% python3 -q
>>> import numpy as np
>>> np.set_printoptions(suppress=True, linewidth=100)
>>> def rd(a):
...     return np.round(a, 2) + 0
... 
>>> W0 = np.load("run16.npy")
>>> W0
array([[-1.53, -1.  , -3.  ],
       [-1.78, -1.  , -3.  ],
       [-3.47, -1.  , -3.  ],
       [-3.26, -1.  , -3.  ],
       [-4.03, -1.  , -3.  ],
       [-0.22, -1.  , -3.  ],
       [-1.59, -1.  , -3.  ],
       [-1.38, -1.  , -3.  ],
       [-2.  , -1.  , -3.  ],
       [-0.88, -1.  , -3.  ]])
>>> # null space of dimension 1
>>> np.linalg.lstsq(W0[:-1].T, W0[-1])[2]
np.int32(2)
>>> def softmax(z):
...     e = np.exp(z - z.max(axis=-1, keepdims=True))
...     return e / e.sum(axis=-1, keepdims=True)
... 
>>> rd(softmax(W0[4] + -1))
array([0.04, 0.84, 0.11])
>>> rd(softmax(10 * W0[4]))
array([0., 1., 0.])
>>> scores = W0 @ W0.T / np.sqrt(3)
>>> softmax(scores).round(6).argmax(axis=1)
array([4, 4, 4, 4, 4, 4, 4, 4, 4, 4])
>>> rd(softmax(scores)[4] @ W0)
array([-3.8, -1. , -3. ])
>>> left, s, Vt = np.linalg.svd(W0)
>>> np.argmax(s[:-1] / (s[1:] + 1e-6)) + 1
np.int64(2)
>>> out = left[:, :2] @ np.diag(s[:2]) @ Vt[:2]
>>> rd(out)
array([[-1.53, -1.  , -3.  ],
       [-1.78, -1.  , -3.  ],
       [-3.47, -1.  , -3.  ],
       [-3.26, -1.  , -3.  ],
       [-4.03, -1.  , -3.  ],
       [-0.22, -1.  , -3.  ],
       [-1.59, -1.  , -3.  ],
       [-1.38, -1.  , -3.  ],
       [-2.  , -1.  , -3.  ],
       [-0.88, -1.  , -3.  ]])
>>> np.linalg.matrix_rank(W0, rtol=0.05)
np.int64(2)
>>> rd(np.linalg.norm(W0 - out) / np.linalg.norm(W0))
np.float64(0.0)
>>> rd(np.abs(W0 - out).max())
np.float64(0.0)
>>> r0 = np.array([1, 1, 2])
>>> rd(np.cross(W0[8, :3], W0[0, :3]))
array([ 0.  , -1.41,  0.47])
>>> np.correlate(W0[8], W0[0], "full")
array([ 6.  ,  5.  , 13.06,  4.53,  4.59])
>>> r0, g = W0[4], W0[7]
>>> rd(r0 @ r0)
np.float64(26.24)
>>> rd(r0 @ g)
np.float64(15.56)
>>> pr = (r0 @ g) / (r0 @ r0) * r0
>>> rd((g - pr) @ r0)
np.float64(0.0)
>>> rd(np.linalg.norm(r0 + g) ** 2 + np.linalg.norm(r0 - g) ** 2)
np.float64(76.29)
>>> rd(pr)
array([-2.39, -0.59, -1.78])
>>> rd(np.outer(r0, g))
array([[ 5.56,  4.03, 12.09],
       [ 1.38,  1.  ,  3.  ],
       [ 4.14,  3.  ,  9.  ]])
>>> rd(g - pr)
array([ 1.01, -0.41, -1.22])
>>> A = np.load("arr.npy")
>>> A
array([[ 0,  0,  0],
       [ 0,  2,  0],
       [ 0, -3,  0],
       [ 0,  0,  0]])
>>> # looks like rank 1
>>> np.allclose(A[:-1].T @ np.linalg.lstsq(A[:-1].T, A[-1])[0], A[-1])
True
>>> rd(np.trace(np.linalg.pinv(A) @ A))
np.float64(1.0)
>>> rank = np.linalg.matrix_rank(A)
>>> rank
np.int64(1)
>>> N = np.linalg.svd(A)[2][rank:].T
>>> [int(np.linalg.matrix_rank(A[:i])) for i in range(1, len(A) + 1)]
[0, 1, 1, 1]
>>> N @ N.T
array([[1., 0., 0.],
       [0., 0., 0.],
       [0., 0., 1.]])
>>> N.shape
(3, 2)
>>> left, s, Vt = np.linalg.svd(A)
>>> vecs = Vt[:(s > 1e-8).sum()]
>>> rng = np.random.default_rng(26)
>>> vec = A[3] + 5 * A[1] + rng.integers(2) * np.eye(3)[0]
>>> vec
array([ 1., 10.,  0.])
>>> np.allclose(vecs.T @ vecs @ vec, vec)
False
>>> A @ A.T
array([[ 0,  0,  0,  0],
       [ 0,  4, -6,  0],
       [ 0, -6,  9,  0],
       [ 0,  0,  0,  0]])
>>> O, _ = np.linalg.qr(np.array([[0.1, 0.9], [1.1, 1.2]]))
>>> vecs, _ = np.linalg.qr(np.array([[-1.0, -2.5, -1.0], [-0.8, -0.2, 2.0], [0.0, -0.1, 0.7]]))
>>> s = 3 * 0.7 ** np.arange(2)
>>> M = O[:, :2] * s @ vecs[:2]
>>> rd(M)
array([[ 1.52,  1.46, -0.1 ],
       [ 2.21, -2.01,  0.14]])
>>> out = M + rng.integers(-2, 3, (2, 1)) @ rng.integers(-2, 3, (1, 3))
>>> rd(out)
array([[ 1.52,  1.46, -0.1 ],
       [ 2.21, -2.01,  0.14]])
>>> np.linalg.matrix_rank(out - M, tol=1e-8)
np.int64(0)
>>> out - M
array([[0., 0., 0.],
       [0., 0., 0.]])
>>> rd(np.linalg.svd(out - M, compute_uv=False))
array([0., 0.])
>>> W = np.array([[2, 2, 2, -2, -1], [3, 3, 2, 3, -3], [3, 0, -3, -2, 1]])
>>> c = np.array([-2, -1, -3, 2, -3])
>>> hid = np.maximum(M @ W + c, 0)
>>> (hid > 0).mean(axis=0)
array([0.5, 0.5, 0.5, 0.5, 0.5])
>>> np.linalg.matrix_rank(hid)
np.int64(2)
>>> (hid > 0).astype(int)
array([[1, 1, 1, 1, 0],
       [0, 0, 0, 0, 1]])
>>> Z = np.array([[0, 2, 3], [3, 1, 3], [1, 2, 2], [2, 1, 2], [0, 0, 0]])
>>> rd(hid @ Z)
array([[29.62, 26.71, 48.2 ],
       [ 0.  ,  0.  ,  0.  ]])
>>> X = np.load("w.npy")
>>> X
array([[ 6,  0,  0,  4],
       [ 0,  1,  0,  0],
       [ 4,  0, -9,  1],
       [ 0,  0, -4, -7]])
>>> # 2 groups of indices that never mix
>>> rd(softmax(X[0]))
array([0.88, 0.  , 0.  , 0.12])
>>> rd(softmax(X[0] + -1))
array([0.88, 0.  , 0.  , 0.12])
>>> softmax(X).sum(axis=1)
array([1., 1., 1., 1.])
>>> scores = X @ X.T / np.sqrt(4)
>>> rd(softmax(scores)[0] @ X)
array([6., 0., 0., 4.])
>>> softmax(scores).round(6).argmax(axis=1)
array([0, 1, 2, 3])
>>> rd(softmax(scores))
array([[1.  , 0.  , 0.  , 0.  ],
       [0.22, 0.35, 0.22, 0.22],
       [0.  , 0.  , 1.  , 0.  ],
       [0.  , 0.  , 0.  , 1.  ]])
>>> rd(np.linalg.eigvals(X).sum().real)
np.float64(-9.0)
>>> rd(np.linalg.det(X.T))
np.float64(338.0)
>>> rd(np.poly(X))
array([   1.,    9.,  -39., -309.,  338.])
>>> np.einsum("ij,ji->", X, X)
np.int64(159)
>>> data = np.loadtxt("data.csv", delimiter=",")
>>> data
array([[-1.3, -0.1, -0.5, -0.1],
       [ 1.7, -0.4,  0. , -0.3],
       [ 0.5, -1.8, -0.3,  0.3]])
>>> np.linalg.norm(data, axis=1).argmax()
np.int64(2)
>>> rd(np.linalg.norm(data, "nuc"))
np.float64(4.53)
>>> rd(np.linalg.norm(data[1] - data[0]))
np.float64(3.06)
>>> rd(np.linalg.norm(data) ** 2 / np.linalg.norm(data, 2) ** 2)
np.float64(1.53)
>>> out = np.array([[2, 5, 4], [0, 5, 1], [3, 3, 1], [0, 5, 5]])
>>> rd(np.einsum("ik,kj->ij", data, out))
array([[-4.1, -9. , -6.3],
       [ 3.4,  5. ,  4.9],
       [ 0.1, -5.9,  1.4]])
>>> rd(data @ out)
array([[-4.1, -9. , -6.3],
       [ 3.4,  5. ,  4.9],
       [ 0.1, -5.9,  1.4]])
>>> rd(np.einsum("ij,ij->i", data, data))
array([1.96, 3.14, 3.67])
>>> rd(np.einsum("ik,kj->ji", data, out))
array([[-4.1,  3.4,  0.1],
       [-9. ,  5. , -5.9],
       [-6.3,  4.9,  1.4]])
>>> np.linalg.matrix_rank(data @ out)
np.int64(3)
>>> r0 = np.array([3, 7, 5])
>>> np.cross(data[2, :3], data[0, :3])
array([ 0.87,  0.64, -2.39])
>>> rd(np.array([np.convolve(row, r0, "same") for row in data]))
array([[ -9.4,  -8.7,  -4.3,  -3.2],
       [ 10.7,   5.7,  -2.9,  -2.1],
       [ -1.9, -11. , -10.2,   0.6]])
>>> r0, g = data[2], data[0]
>>> rd(r0 @ r0)
np.float64(3.67)
>>> pr = (r0 @ g) / (r0 @ r0) * r0
>>> rd((g - pr) @ r0)
np.float64(0.0)
>>> rd(np.outer(r0, g))
array([[-0.65, -0.05, -0.25, -0.05],
       [ 2.34,  0.18,  0.9 ,  0.18],
       [ 0.39,  0.03,  0.15,  0.03],
       [-0.39, -0.03, -0.15, -0.03]])
>>> np.linalg.matrix_rank(np.outer(r0, g))
np.int64(1)
>>> rd(g - pr)
array([-1.25, -0.27, -0.53, -0.07])
>>> mat = np.array([[-0.2, -1.9, 0.9],
...     [0.1, 0.8, 0.5],
...     [-1.2, 0.4, 1.4],
...     [0.27, 1.1, 0.45]])
>>> rd(softmax(mat[0]))
array([0.24, 0.04, 0.72])
>>> softmax(mat).sum(axis=1)
array([1., 1., 1., 1.])
>>> scores = mat @ mat.T / np.sqrt(3)
>>> rd(softmax(scores)[0] @ mat)
array([-0.28, -1.51,  0.92])
>>> rd(softmax(scores))
array([[0.84, 0.03, 0.1 , 0.02],
       [0.09, 0.29, 0.29, 0.33],
       [0.12, 0.13, 0.62, 0.12],
       [0.06, 0.31, 0.25, 0.38]])
>>> vec = np.array([1, -1, -2])
>>> target = mat @ vec
>>> c, lr = np.zeros(3), 1 / np.linalg.norm(mat, 2) ** 2
>>> for i in range(300):
...     c -= lr * mat.T @ (mat @ c - target)
...     if i % 50 == 0: print(i, round(np.linalg.norm(mat @ c - target), 2))
... 
0 1.32
50 0.0
100 0.0
150 0.0
200 0.0
250 0.0
>>> rd(np.linalg.cond(mat))
np.float64(3.35)
>>> T = np.stack([mat, -3 * mat, mat[::-1]])
>>> rd(np.linalg.norm(T, axis=(1, 2)))
array([3.23, 9.68, 3.23])
>>> np.linalg.matrix_rank(T.reshape(3, -1))
np.int64(2)
>>> (T @ mat.T).shape
(3, 4, 4)
>>> T.shape
(3, 4, 3)
>>> hat = mat @ np.linalg.solve(mat.T @ mat, mat.T)
>>> rd(np.diag(hat))
array([1.  , 0.38, 1.  , 0.63])
>>> rd(np.linalg.eigvalsh(hat))
array([0., 1., 1., 1.])
>>> K = np.loadtxt("case17.csv", delimiter=",")
>>> K
array([[ 3., -1.,  0.],
       [ 0., -1.,  2.],
       [ 0.,  0., -3.]])
>>> # triangular: eigenvalues sit on the diagonal
>>> th = np.radians(120)
>>> Rm = np.eye(3)
>>> Rm[0, 0] = Rm[1, 1] = np.cos(th)
>>> Rm[0, 1], Rm[1, 0] = -np.sin(th), np.sin(th)
>>> rd(Rm)
array([[-0.5 , -0.87,  0.  ],
       [ 0.87, -0.5 ,  0.  ],
       [ 0.  ,  0.  ,  1.  ]])
>>> out = K @ Rm.T
>>> rd(np.linalg.svd(K, compute_uv=False)), rd(np.linalg.svd(out, compute_uv=False))
(array([3.66, 3.16, 0.78]), array([3.66, 3.16, 0.78]))
>>> np.allclose(K @ K.T, out @ out.T)
True
>>> rd(np.linalg.det(Rm)), rd(np.trace(Rm))
(np.float64(1.0), np.float64(0.0))
>>> np.allclose(np.linalg.norm(K, axis=1), np.linalg.norm(out, axis=1))
True
